$ ipython --no-banner

In [1]: import numpy as np

In [2]: import numpy.linalg as la

In [3]: np.set_printoptions(precision=2, suppress=True, linewidth=200, sign=" ")

In [4]: rd = lambda a: np.round(a, 2) + 0

In [5]: rng = np.random.default_rng(492352)

In [6]: X = rng.normal(size=(22, 6))

In [7]: X = 10 * X / la.norm(X, axis=1, keepdims=True)

In [8]: rd(X)
Out[8]: 
array([[-3.5 , -5.13, -4.86, -2.03,  4.15,  4.06],
       [ 1.76, -0.11,  1.51,  8.28, -2.05,  4.67],
       [-2.52,  5.54, -2.65,  4.34,  5.85, -1.68],
       [-3.43,  2.72, -3.28, -4.15, -1.62,  7.09],
       [ 4.21, -4.25, -3.63, -6.29, -1.27, -3.13],
       [ 6.14,  1.21, -0.65, -0.02, -0.46, -7.76],
       [ 1.39,  0.46,  0.85,  5.44,  2.36,  7.87],
       [ 0.85,  2.64,  2.59, -5.2 ,  4.53, -6.16],
       [ 3.7 ,  2.44,  2.64,  4.2 ,  4.16,  6.2 ],
       [ 5.14,  7.47,  0.37, -3.89,  1.21, -1.01],
       [ 2.38, -3.83, -5.23, -5.24, -4.81, -1.33],
       [-4.2 ,  6.25,  1.3 , -5.38, -1.87, -3.03],
       [ 7.04,  1.22, -1.5 ,  0.83,  6.7 ,  1.03],
       [-6.03, -6.03,  1.73, -1.89,  2.65, -3.69],
       [-3.01, -5.84,  7.09,  0.75,  2.42,  0.3 ],
       [ 5.  ,  5.28, -0.65, -1.9 ,  1.75, -6.33],
       [-4.98,  3.63,  6.13, -3.32,  1.21,  3.46],
       [-6.37, -0.66, -5.42,  5.34, -0.54,  0.92],
       [ 2.62, -3.66, -7.48, -0.78, -0.29,  4.8 ],
       [ 7.24, -2.76,  6.02, -0.8 , -1.1 , -1.36],
       [ 2.32,  1.33, -0.95, -8.71,  1.64, -3.65],
       [ 3.89, -4.38,  2.81,  2.57, -6.51, -2.95]])

In [9]: D = la.norm(X[:, None] - X[None], axis=-1)

In [10]: (D + 1e9 * np.eye(22)).round(6).argmin(axis=1)
Out[10]: array([ 18,   6,  17,   0,  10,  15,   8,  20,   6,  15,   4,  16,   8,  14,  13,   5,  11,   2,   0,  21,   7,  19])

In [11]: np.flatnonzero(D[8] < D.mean() / 2)
Out[11]: array([ 6,  8])

In [12]: D.shape
Out[12]: (22, 22)

In [13]: C2 = np.cov(X, rowvar=False)

In [14]: np.argsort(-X.std(axis=0).round(6), kind="stable")
Out[14]: array([ 5,  3,  0,  1,  2,  4])

In [15]: np.argwhere(np.triu(np.abs(np.corrcoef(X.T)) > 0.8, 1))
Out[15]: array([], shape=(0, 2), dtype=int64)

In [16]: Y = np.array([[0, -1, -1],
    ...:     [2, 1, 1],
    ...:     [-3, 1, -2],
    ...:     [-1, 1, -2],
    ...:     [3, 1, 3],
    ...:     [-1, -3, 1]])

In [17]: np.vstack([X, Y.T]).shape
Out[17]: (25, 6)

In [18]: la.matrix_rank(X @ Y)
Out[18]: np.int64(3)

In [19]: rd(np.einsum("ij,ij->i", X, X))
Out[19]: array([ 100.,  100.,  100.,  100.,  100.,  100.,  100.,  100.,  100.,  100.,  100.,  100.,  100.,  100.,  100.,  100.,  100.,  100.,  100.,  100.,  100.,  100.])
